>>> import numpy as np
>>> np.set_printoptions(precision=4, suppress=True, linewidth=120)
>>> Q, _ = np.linalg.qr(np.array([[-2.0, -0.8, -0.2, 0.0],
...     [0.9, -0.7, -0.3, -0.1],
...     [-0.5, -0.1, 0.9, 0.8],
...     [-0.1, -0.4, 0.6, -0.2]]))
>>> K = Q[:, :3]
>>> K
array([[-0.8882, -0.3677,  0.2742],
       [ 0.3997, -0.8553,  0.1196],
       [-0.2221,  0.0044, -0.7685],
       [-0.0444, -0.3651, -0.5656]])
>>> np.linalg.svd(K, compute_uv=False)
array([1., 1., 1.])
>>> K @ K.T
array([[ 0.9994, -0.0077, -0.0151,  0.0186],
       [-0.0077,  0.9056, -0.1844,  0.2268],
       [-0.0151, -0.1844,  0.6399,  0.4429],
       [ 0.0186,  0.2268,  0.4429,  0.4552]])
>>> A2 = K / np.sqrt((K ** 2).mean(axis=1, keepdims=True))
>>> K - K.mean(axis=1, keepdims=True)
array([[-0.561 , -0.0405,  0.6015],
       [ 0.5117, -0.7433,  0.2316],
       [ 0.1067,  0.3331, -0.4398],
       [ 0.2806, -0.04  , -0.2406]])
>>> A2[0]
array([-1.5389, -0.6371,  0.4751])
>>> X = np.load("mat.npy")
>>> X
array([[-0.8, -0.2,  0.2,  0. ],
       [-0.3,  0.1, -0.6, -3.1],
       [ 1. , -2.6,  0.7, -0.8],
       [-0.3, -0.4, -0.4,  0.7]])
>>> A2 = np.array([[-5, 3, -5], [0, -4, -3], [5, 1, 1], [4, -4, -2]])
>>> X @ A2
array([[  5. ,  -1.4,   4.8],
       [-13.9,  10.5,   6.8],
       [ -4.7,  17.3,   5.1],
       [  2.3,  -2.5,   0.9]])
>>> A2 @ X
Traceback (most recent call last):
  File "<python-input-14>", line 1, in <module>
    A2 @ X
    ~~~^~~
ValueError: matmul: Input operand 1 has a mismatch in its core dimension 0, with gufunc signature (n?,k),(k,m?)->(n?,m?) (size 4 is different from 3)
>>> np.einsum("ij,ij->i", X, X)
array([ 0.72, 10.07,  8.89,  0.9 ])
>>> Uu, sigma = np.linalg.svd(X)
Traceback (most recent call last):
  File "<python-input-16>", line 1, in <module>
    Uu, sigma = np.linalg.svd(X)
    ^^^^^^^^^
ValueError: too many values to unpack (expected 2)
>>> Uu, sigma, vt = np.linalg.svd(X, full_matrices=False)
>>> np.abs(vt[0])
array([0.0939, 0.3573, 0.0233, 0.929 ])
>>> np.round(np.sqrt((sigma ** 2).sum()), 4), round(float(np.linalg.norm(X)), 4)
(np.float64(4.5365), 4.5365)
>>> rng = np.random.default_rng(190)
>>> lab = rng.permutation(4)
>>> lab
array([2, 3, 0, 1])
>>> A2 = X[lab][:, lab]
>>> np.sort(np.abs(np.linalg.eigvals(A2)))
array([0.9241, 1.7246, 1.8238, 1.8238])
>>> A2
array([[ 0.7, -0.8,  1. , -2.6],
       [-0.4,  0.7, -0.3, -0.4],
       [ 0.2,  0. , -0.8, -0.2],
       [-0.6, -3.1, -0.3,  0.1]])
>>> round(np.trace(A2), 4)
np.float64(0.7)
>>> np.round(np.linalg.det(A2), 4), round(np.linalg.det(X[lab]), 4)
(np.float64(5.3008), np.float64(5.3008))
>>> np.diag(A2)
array([ 0.7,  0.7, -0.8,  0.1])
>>> J = np.array([[5, 6, 7], [8, 9, 10], [11, 12, 13], [14, 15, 16]])
>>> r0, g = J[3], J[1]
>>> r0 @ g
np.int64(407)
>>> pr = (r0 @ g) / (r0 @ r0) * r0
>>> np.linalg.matrix_rank(np.outer(r0, g))
np.int64(1)
>>> pr
array([8.4165, 9.0177, 9.6189])
>>> np.outer(r0, g)
array([[112, 126, 140],
       [120, 135, 150],
       [128, 144, 160]])
>>> vec = np.array([0, -3, -2, 1])
>>> target = X @ vec
>>> target
array([ 0.2, -2.2,  5.6,  2.7])
>>> np.round(np.linalg.solve(X, target), 4) + 0
array([ 0., -3., -2.,  1.])
>>> np.round(np.linalg.solve(X, 4 * target), 4) + 0
array([  0., -12.,  -8.,   4.])
>>> r = np.linalg.matrix_rank(J)
>>> r
np.int64(2)
>>> ns = np.linalg.svd(J)[2][r:].T
>>> [int(np.linalg.matrix_rank(J[:i])) for i in range(1, len(J) + 1)]
[1, 2, 2, 2]
>>> np.allclose(J @ ns, 0)
True
>>> ns.shape
(3, 1)
>>> [int(np.linalg.matrix_rank(J[:, :j + 1])) for j in range(3)]
[1, 2, 2]
>>> np.linalg.matrix_rank(J, rtol=0.1)
np.int64(1)
>>> np.round(np.linalg.norm(J, 2) / np.linalg.norm(J), 4)
np.float64(0.9997)
>>> np.linalg.cond(J) > 100
np.True_
>>> arr = np.loadtxt("test12.csv", delimiter=",")
>>> arr
array([[ -1.2927, -34.4683,   5.2051],
       [-19.2023,  -6.7548,  13.4322],
       [  0.6881, -33.8083,   7.1484],
       [-20.9532,  -7.6076,  14.9054],
       [-18.5835,  -7.1926,  14.5976],
       [  1.6212, -35.7098,   6.626 ],
       [-20.1279,  -7.7275,  12.7482],
       [-19.6456,  -8.445 ,  13.8442],
       [ -0.9884, -34.0857,   7.8749],
       [  0.6117, -35.1153,   6.0546],
       [-18.3296,  -7.8079,  14.5713],
       [-19.557 ,  -8.3357,  12.3133],
       [ -0.574 , -36.2647,   6.0461],
       [-18.8408,  -8.7056,  13.8366],
       [ -0.8097, -33.929 ,   5.8916]])
>>> proj = K @ np.linalg.solve(K.T @ K, K.T)
>>> np.round((np.eye(4) - proj) @ K, 4) + 0
array([[0., 0., 0.],
       [0., 0., 0.],
       [0., 0., 0.],
       [0., 0., 0.]])
>>> A2 = arr / np.sqrt((arr ** 2).mean(axis=1, keepdims=True))
>>> np.linalg.matrix_rank(A2) == np.linalg.matrix_rank(arr)
np.True_
>>> A2[6]
array([-1.3919, -0.5344,  0.8816])
>>> proj = arr @ np.linalg.solve(arr.T @ arr, arr.T)
>>> np.allclose(proj @ proj, proj)
True
>>> np.round(np.linalg.eigvalsh(proj), 4) + 0
array([0., 0., 0., 0., 0., 0., 0., 0., 0., 0., 0., 0., 1., 1., 1.])
>>> round(np.trace(proj), 4)
np.float64(3.0)
>>> A2 = np.c_[arr[:, :1] @ np.array([[6]]), np.array([3, -4, 2, 3, 0, 4, 2, 3, 3, 1, 3, -1, 5, -2, -4])]
>>> A2
array([[  -7.7562,    3.    ],
       [-115.2138,   -4.    ],
       [   4.1286,    2.    ],
       [-125.7192,    3.    ],
       [-111.501 ,    0.    ],
       [   9.7272,    4.    ],
       [-120.7674,    2.    ],
       [-117.8736,    3.    ],
       [  -5.9304,    3.    ],
       [   3.6702,    1.    ],
       [-109.9776,    3.    ],
       [-117.342 ,   -1.    ],
       [  -3.444 ,    5.    ],
       [-113.0448,   -2.    ],
       [  -4.8582,   -4.    ]])
>>> np.linalg.norm(np.linalg.qr(arr)[0].T @ A2, axis=0) ** 2 / ((A2 ** 2).sum(axis=0) + 1e-12)
array([1.    , 0.2545])
>>> np.linalg.matrix_rank(np.c_[arr, A2])
np.int64(4)
>>> np.linalg.matrix_rank(A2)
np.int64(2)
>>> np.round(np.linalg.norm(A2 - arr @ np.linalg.lstsq(arr, A2)[0], axis=0), 4) + 0
array([0.    , 9.9199])
>>> m1 = np.loadtxt("dump.csv", delimiter=",")
>>> m1
array([[-0.9959, -0.0905],
       [-0.0905,  0.9959]])
>>> np.all(np.linalg.eigvalsh(m1) > 0)
np.False_
>>> [round(float(np.linalg.det(m1[:i, :i])), 2) + 0 for i in range(1, 3)]
[-1.0, -1.0]
>>> w, V = np.linalg.eigh(m1)
>>> np.linalg.eigvalsh(m1 @ m1)
array([1., 1.])
>>> np.linalg.svd(m1, compute_uv=False)
array([1., 1.])
>>> np.round(w.sum(), 4), round(np.trace(m1), 4)
(np.float64(0.0), np.float64(0.0))
>>> np.round(V.T @ V, 4) + 0
array([[1., 0.],
       [0., 1.]])
>>> V @ np.diag(w) @ V.T
array([[-0.9959, -0.0905],
       [-0.0905,  0.9959]])
>>> (w > 1e-8).sum(), (w < -1e-8).sum()
(np.int64(1), np.int64(1))
>>> w
array([-1.,  1.])
>>> np.round(V.T @ m1 @ V, 4) + 0
array([[-1.,  0.],
       [ 0.,  1.]])
>>> w, V = np.linalg.eig(m1)
>>> np.round(m1 @ V[:, 0] - w[0] * V[:, 0], 4) + 0
array([0., 0.])
>>> np.sort(np.linalg.eigvals(m1.T))
array([-1.,  1.])
>>> np.sort(np.linalg.eigvals(np.linalg.inv(m1)))
array([-1.,  1.])
>>> np.sort(np.linalg.eigvals(m1 @ m1))
array([1., 1.])
>>> np.round(np.prod(w), 4)
np.float64(-1.0)
>>> w
array([-1.,  1.])
>>> Q, r_ = np.linalg.qr(m1)
>>> np.allclose(r_.T @ r_, m1.T @ m1)
True
>>> np.abs(np.diag(r_))
array([1., 1.])
>>> Q
array([[-0.9959, -0.0905],
       [-0.0905,  0.9959]])
>>> round(np.trace(Q @ Q.T), 4)
np.float64(2.0)
>>> r_.round(4) + 0
array([[1., 0.],
       [0., 1.]])
>>> Q.shape, r_.shape
((2, 2), (2, 2))
>>> Q @ r_
array([[-0.9959, -0.0905],
       [-0.0905,  0.9959]])
>>> [round(float(np.linalg.det(Q[:i, :i])), 2) + 0 for i in range(1, 3)]
[-1.0, -1.0]
>>> A = np.loadtxt("out0.csv", delimiter=",")
>>> A
array([[-0.3487, -0.0133,  0.8893,  0.2956],
       [ 0.465 , -0.6381,  0.3422, -0.5094],
       [-0.8137, -0.3589, -0.1856, -0.4178],
       [ 0.    , -0.681 , -0.2401,  0.6917]])
>>> A2 = np.linalg.inv(A)
>>> round(float(np.linalg.det(A) * np.linalg.det(A2)), 4)
1.0
>>> np.round(A @ A2, 4) + 0
array([[1., 0., 0., 0.],
       [0., 1., 0., 0.],
       [0., 0., 1., 0.],
       [0., 0., 0., 1.]])
>>> A2.round(4) + 0
array([[-0.3487,  0.465 , -0.8137,  0.    ],
       [-0.0133, -0.6381, -0.3589, -0.681 ],
       [ 0.8893,  0.3422, -0.1856, -0.2401],
       [ 0.2956, -0.5094, -0.4178,  0.6917]])
>>> (np.abs(A2) > 1e-9).astype(int)
array([[1, 1, 1, 0],
       [1, 1, 1, 1],
       [1, 1, 1, 1],
       [1, 1, 1, 1]])
>>> np.round(np.linalg.slogdet(A)[0], 4)
np.float64(-1.0)
>>> r0 = np.array([4, 5])
>>> np.polyval(r0, A[1])
array([6.86  , 2.4476, 6.3687, 2.9622])
>>> np.round(np.correlate(A[1], A[3], "full"), 4) + 0
array([ 0.3217, -0.5531,  0.0732,  0.    , -0.1107,  0.347 ,  0.    ])
>>> Uu, sigma = np.linalg.svd(A)
Traceback (most recent call last):
  File "<python-input-108>", line 1, in <module>
    Uu, sigma = np.linalg.svd(A)
    ^^^^^^^^^
ValueError: too many values to unpack (expected 2)
>>> Uu, sigma, vt = np.linalg.svd(A, full_matrices=False)
>>> np.round(vt @ vt.T, 4) + 0
array([[1., 0., 0., 0.],
       [0., 1., 0., 0.],
       [0., 0., 1., 0.],
       [0., 0., 0., 1.]])
>>> np.round(Uu.T @ Uu, 4) + 0
array([[1., 0., 0., 0.],
       [0., 1., 0., 0.],
       [0., 0., 1., 0.],
       [0., 0., 0., 1.]])
>>> sigma
array([1., 1., 1., 1.])
>>> np.allclose(Uu * sigma @ vt, A)
True
>>> round(float(np.sqrt((sigma ** 2).sum())), 4), round(np.linalg.norm(A), 4)
(2.0, np.float64(2.0))
>>> sigma / sigma[0]
array([1., 1., 1., 1.])
>>> A2 = A / np.sqrt((A ** 2).mean(axis=1, keepdims=True))
>>> np.linalg.matrix_rank(A - A.mean(axis=1, keepdims=True))
np.int64(3)
>>> np.linalg.norm(A2, axis=1)
array([2., 2., 2., 2.])
>>> np.linalg.matrix_rank(A2) == np.linalg.matrix_rank(A)
np.True_
>>> Q, V = np.linalg.qr(A[:, :3])[0], np.linalg.qr(A[:, 3:])[0]
>>> sigma = np.linalg.svd(Q.T @ V, compute_uv=False)
>>> round(np.linalg.norm(Q @ Q.T - V @ V.T, 2), 4)
np.float64(1.0)
>>> np.degrees(np.arccos(sigma.clip(0, 1)))
array([90.])
>>> E = np.load("layer12.npy")
>>> E
array([[ 1.6771, -1.1345,  1.6519],
       [-1.316 ,  0.8896, -1.3756],
       [ 0.456 , -0.2942,  0.4524],
       [ 7.7393, -5.1672,  7.764 ],
       [-0.1565,  0.115 , -0.1554],
       [-1.292 ,  0.8836, -1.2912],
       [-1.3657,  0.9061, -1.3587],
       [-5.0748,  3.3867, -5.0678],
       [ 0.3289, -0.2298,  0.3778],
       [-2.0423,  1.3871, -2.0784],
       [-2.3089,  1.5498, -2.3572],
       [-2.377 ,  1.6104, -2.401 ],
       [-0.4497,  0.2911, -0.4343],
       [-2.1746,  1.4946, -2.1912],
       [-0.6767,  0.438 , -0.678 ],
       [-0.1544,  0.1191, -0.1504],
       [ 1.1381, -0.7135,  1.1153],
       [-3.2957,  2.1787, -3.2669],
       [-2.0154,  1.3708, -1.9936],
       [-2.5933,  1.7361, -2.5721]])
>>> W1 = np.array([[0, 0], [0, 2], [2, 0]])
>>> coef = np.array([2, 4])
>>> act = np.maximum(E @ W1 + coef, 0)
>>> (act > 0).astype(int)
array([[1, 1],
       [0, 1],
       [1, 1],
       [1, 0],
       [1, 1],
       [0, 1],
       [0, 1],
       [0, 1],
       [1, 1],
       [0, 1],
       [0, 1],
       [0, 1],
       [1, 1],
       [0, 1],
       [1, 1],
       [1, 1],
       [1, 1],
       [0, 1],
       [0, 1],
       [0, 1]])
>>> (act > 0).mean(axis=0)
array([0.45, 0.95])
>>> C = np.array([[9, 7, 6], [0, 2, 9]])
>>> (act @ C).round(6).argmax(axis=1)
array([0, 2, 2, 0, 2, 2, 2, 2, 2, 2, 2, 2, 2, 2, 2, 2, 2, 2, 2, 2])
